$ python -q
>>> import numpy as np
>>> np.set_printoptions(precision=2, suppress=True, linewidth=120)
>>> W0 = np.load("layer16.npy")
>>> W0
array([[-0.92, -0.38],
       [-0.38,  0.92]])
>>> O, R = np.linalg.qr(W0)
>>> O
array([[-0.92, -0.38],
       [-0.38,  0.92]])
>>> np.trace(O @ O.T)
np.float64(2.0)
>>> R
array([[1., 0.],
       [0., 1.]])
>>> np.abs(np.diag(R))
array([1., 1.])
>>> np.round(O.T @ O, 2) + 0
array([[1., 0.],
       [0., 1.]])
>>> w, evecs = np.linalg.eigh(W0)
>>> print(np.linalg.svd(W0, compute_uv=False))
[1. 1.]
>>> w
array([-1.,  1.])
>>> np.abs(evecs[:, -1]).round(6).argmax()
np.int64(1)
>>> np.round(evecs.T @ evecs, 2) + 0
array([[1., 0.],
       [0., 1.]])
>>> np.unique(w.round(6) + 0, return_counts=True)[1]
array([1, 1])
>>> np.round(W0[:, 0] @ W0[:, 1], 2)
np.float64(-0.0)
>>> np.linalg.norm(W0, axis=0)
array([1., 1.])
>>> print(np.linalg.svd(W0, compute_uv=False))
[1. 1.]
>>> round(np.linalg.eigvalsh(W0).min(), 2)
np.float64(-1.0)
>>> try:
...     np.linalg.cholesky(W0)
... except np.linalg.LinAlgError as e:
...     print(repr(e))
... 
LinAlgError('Matrix is not positive definite')
>>> [round(float(np.linalg.det(W0[:i, :i])), 2) + 0 for i in range(1, 3)]
[-0.92, -1.0]
>>> np.sort(np.abs(np.linalg.eigvals(W0)))
array([1., 1.])
>>> print(np.allclose(W0, W0.T))
True
>>> round(np.abs(np.linalg.eigvals(W0)).max(), 2)
np.float64(1.0)
>>> (W0 - W0.T) / 2
array([[0., 0.],
       [0., 0.]])
>>> arr = np.load("w.npy")
>>> arr
array([[0, 0, 1],
       [0, 0, 0],
       [1, 0, 0]])
>>> Uu, sigma, Vt = np.linalg.svd(arr)
>>> sigma
array([1., 1., 0.])
>>> B = Uu[:, :2] @ np.diag(sigma[:2]) @ Vt[:2]
>>> print(round(float(np.linalg.norm(arr - B) / np.linalg.norm(arr)), 2))
0.0
>>> np.linalg.matrix_rank(arr, rtol=0.05)
np.int64(2)
>>> round(np.linalg.det(2 * arr), 2), round(float(np.linalg.det(arr)), 2)
(np.float64(0.0), 0.0)
>>> print(np.kron(np.eye(2, dtype=int), arr))
[[0 0 1 0 0 0]
 [0 0 0 0 0 0]
 [1 0 0 0 0 0]
 [0 0 0 0 0 1]
 [0 0 0 0 0 0]
 [0 0 0 1 0 0]]
>>> np.einsum("ij,ji->", arr, arr)
np.int64(2)
>>> round(np.linalg.eigvals(arr).sum().real, 2)
np.float64(0.0)
>>> np.flatnonzero(np.linalg.matrix_power((arr != 0) + (arr.T != 0) + np.eye(3), 3)[0])
array([0, 2])
>>> np.sort(np.linalg.eigvals(arr).real)
array([-1.,  0.,  1.])
>>> print(np.round(np.linalg.det(arr), 2))
0.0
>>> K = np.load("out14.npy")
>>> K
array([[ 0.,  1.,  0.,  0.,  0.],
       [ 0., -1.,  0.,  0.,  0.],
       [ 0.,  0.,  2., -1.,  1.],
       [ 0.,  0., -1.,  1.,  2.],
       [ 0.,  0., -2.,  0., -2.]])
>>> round(float(np.abs(np.linalg.eigvals(K)).max()), 2)
2.68
>>> (K - K.T) / 2
array([[ 0. ,  0.5,  0. ,  0. ,  0. ],
       [-0.5,  0. ,  0. ,  0. ,  0. ],
       [ 0. ,  0. ,  0. ,  0. ,  1.5],
       [ 0. ,  0. ,  0. ,  0. ,  1. ],
       [ 0. ,  0. , -1.5, -1. ,  0. ]])
>>> print(np.round(np.linalg.det(K), 2))
0.0
>>> K @ K
array([[ 0., -1.,  0.,  0.,  0.],
       [ 0.,  1.,  0.,  0.,  0.],
       [ 0.,  0.,  3., -3., -2.],
       [ 0.,  0., -7.,  2., -3.],
       [ 0.,  0.,  0.,  2.,  2.]])
>>> np.allclose(K, K.T)
False
